% ipython --no-banner

In [1]: import numpy as np

In [2]: import numpy.linalg as la

In [3]: np.set_printoptions(precision=2, suppress=True, linewidth=120)

In [4]: W0 = np.load("run17.npy")

In [5]: print(W0)
[[ 4 19  0]
 [ 4 19  7]
 [ 1 10  2]
 [ 4 19  0]
 [ 5 22  0]
 [ 0  0  1]
 [ 4 19  1]
 [ 1 10 12]
 [ 0  4  0]
 [ 4 19  0]
 [ 1 10  0]
 [ 4 19  5]
 [ 0  0  0]
 [ 0  4 10]
 [ 0  0  6]
 [ 2 13  3]
 [ 1 10  6]
 [ 3 16  8]
 [ 3 16  4]
 [ 2 13  0]
 [ 0  1  0]
 [ 0  4  0]
 [ 2 13  0]
 [ 0  0  1]
 [ 0  0  0]
 [ 4 19  9]
 [ 0  0  0]
 [ 0  4  0]
 [ 5 22  6]
 [ 0  0  4]
 [ 1 10 12]
 [ 4 19  0]
 [ 0  4  0]
 [ 0  7  3]
 [ 5 22  8]
 [ 0  0  1]]

In [6]: M2 = W0[0, 0] * W0[1:] - np.outer(W0[1:, 0], W0[0])

In [7]: print(M2)
[[ 0  0 28]
 [ 0 21  8]
 [ 0  0  0]
 [ 0 -7  0]
 [ 0  0  4]
 [ 0  0  4]
 [ 0 21 48]
 [ 0 16  0]
 [ 0  0  0]
 [ 0 21  0]
 [ 0  0 20]
 [ 0  0  0]
 [ 0 16 40]
 [ 0  0 24]
 [ 0 14 12]
 [ 0 21 24]
 [ 0  7 32]
 [ 0  7 16]
 [ 0 14  0]
 [ 0  4  0]
 [ 0 16  0]
 [ 0 14  0]
 [ 0  0  4]
 [ 0  0  0]
 [ 0  0 36]
 [ 0  0  0]
 [ 0 16  0]
 [ 0 -7 24]
 [ 0  0 16]
 [ 0 21 48]
 [ 0  0  0]
 [ 0 16  0]
 [ 0 28 12]
 [ 0 -7 32]
 [ 0  0  4]]

In [8]: print(W0[:, 0] / W0[0, 0])
[1.   1.   0.25 1.   1.25 0.   1.   0.25 0.   1.   0.25 1.   0.   0.   0.   0.5  0.25 0.75 0.75 0.5  0.   0.   0.5
 0.   0.   1.   0.   0.   1.25 0.   0.25 1.   0.   0.   1.25 0.  ]

In [9]: print(la.matrix_rank(M2), la.matrix_rank(W0))
2 3

In [10]: W2 = W0[[35, 16]].astype(float)

In [11]: for _ in range(7):
    ...:     lab = la.norm(W0[:, None] - W2, axis=-1).argmin(axis=1)
    ...:     W2 = np.array([W0[lab == j].mean(axis=0) for j in range(2)])
    ...: 

In [12]: print(lab)
[1 1 1 1 1 0 1 1 0 1 1 1 0 0 0 1 1 1 1 1 0 0 1 0 0 1 0 0 1 0 1 1 0 0 1 0]

In [13]: print(W2)
[[ 0.    1.87  1.73]
 [ 3.05 16.14  3.95]]

In [14]: print(W2[1] - W2[0])
[ 3.05 14.28  2.22]

In [15]: print(np.bincount(lab))
[15 21]

In [16]: K = np.load("sample16.npy")

In [17]: print(K)
[[-3.96  2.43 -8.07  1.55]
 [-0.54 -1.18 -4.84 -3.27]
 [ 0.34  0.74 -5.4  -2.98]
 [-0.83 -0.25 -5.45 -2.77]
 [ 0.94 -2.51 -3.91 -4.56]
 [ 1.11 -2.03 -4.51 -5.79]
 [ 0.22 -3.91 -3.67 -4.54]
 [-4.34  2.96 -7.14  1.44]
 [ 0.47  0.04 -4.4  -3.99]
 [ 0.68 -0.15 -3.56 -4.31]
 [ 0.63  0.98 -4.73 -5.15]
 [-2.96  2.09 -5.22  0.77]
 [ 0.42 -0.55 -4.2  -3.58]]

In [18]: gram = np.cov(K, rowvar=False)

In [19]: print(np.median(K, axis=0))
[ 0.34 -0.15 -4.73 -3.58]

In [20]: print(round(float(np.corrcoef(K[:, 1], K[:, 3])[0, 1]), 2))
0.78

In [21]: W2 = K[[12, 8]].astype(float)

In [22]: for _ in range(7):
    ...:     lab = la.norm(K[:, None] - W2, axis=-1).argmin(axis=1)
    ...:     W2 = np.array([K[lab == j].mean(axis=0) for j in range(2)])
    ...: 

In [23]: print(lab)
[1 0 0 0 0 0 0 1 0 0 0 1 0]

In [24]: print(np.abs(W2[1] - W2[0]).argmax())
3

In [25]: print(W2[1] - W2[0])
[-4.1   3.38 -2.34  5.35]

In [26]: print(np.bincount(lab))
[10  3]

In [27]: Xs = K - K.mean(axis=0)

In [28]: Uu, s, vt = la.svd(Xs, full_matrices=False)

In [29]: print(s)
[12.85  3.93  2.2   1.07]

In [30]: print(np.round(Xs.mean(axis=0), 2) + 0)
[0. 0. 0. 0.]

In [31]: print(vt[0] * np.sign(vt[0, np.abs(vt[0]).argmax()]))
[-0.49  0.47 -0.32  0.66]

In [32]: print(np.round((s ** 2).sum() ** 2 / (s ** 4).sum(), 2))
1.26

In [33]: rng = np.random.default_rng(2036)

In [34]: lab = rng.permutation(4)

In [35]: M2 = K[:, lab] * rng.choice([-1, 1], 4)

In [36]: print(M2)
[[-2.43  8.07 -3.96  1.55]
 [ 1.18  4.84 -0.54 -3.27]
 [-0.74  5.4   0.34 -2.98]
 [ 0.25  5.45 -0.83 -2.77]
 [ 2.51  3.91  0.94 -4.56]
 [ 2.03  4.51  1.11 -5.79]
 [ 3.91  3.67  0.22 -4.54]
 [-2.96  7.14 -4.34  1.44]
 [-0.04  4.4   0.47 -3.99]
 [ 0.15  3.56  0.68 -4.31]
 [-0.98  4.73  0.63 -5.15]
 [-2.09  5.22 -2.96  0.77]
 [ 0.55  4.2   0.42 -3.58]]

In [37]: Uu, _, vt = la.svd(K.T @ M2)

In [38]: print(np.round(Uu @ vt, 2) + 0)
[[ 0.  0.  1.  0.]
 [-1.  0.  0.  0.]
 [ 0. -1.  0.  0.]
 [ 0.  0.  0.  1.]]

In [39]: print(np.round(la.lstsq(K, M2)[0], 2) + 0)
[[ 0.  0.  1.  0.]
 [-1.  0.  0.  0.]
 [ 0. -1.  0.  0.]
 [ 0.  0.  0.  1.]]
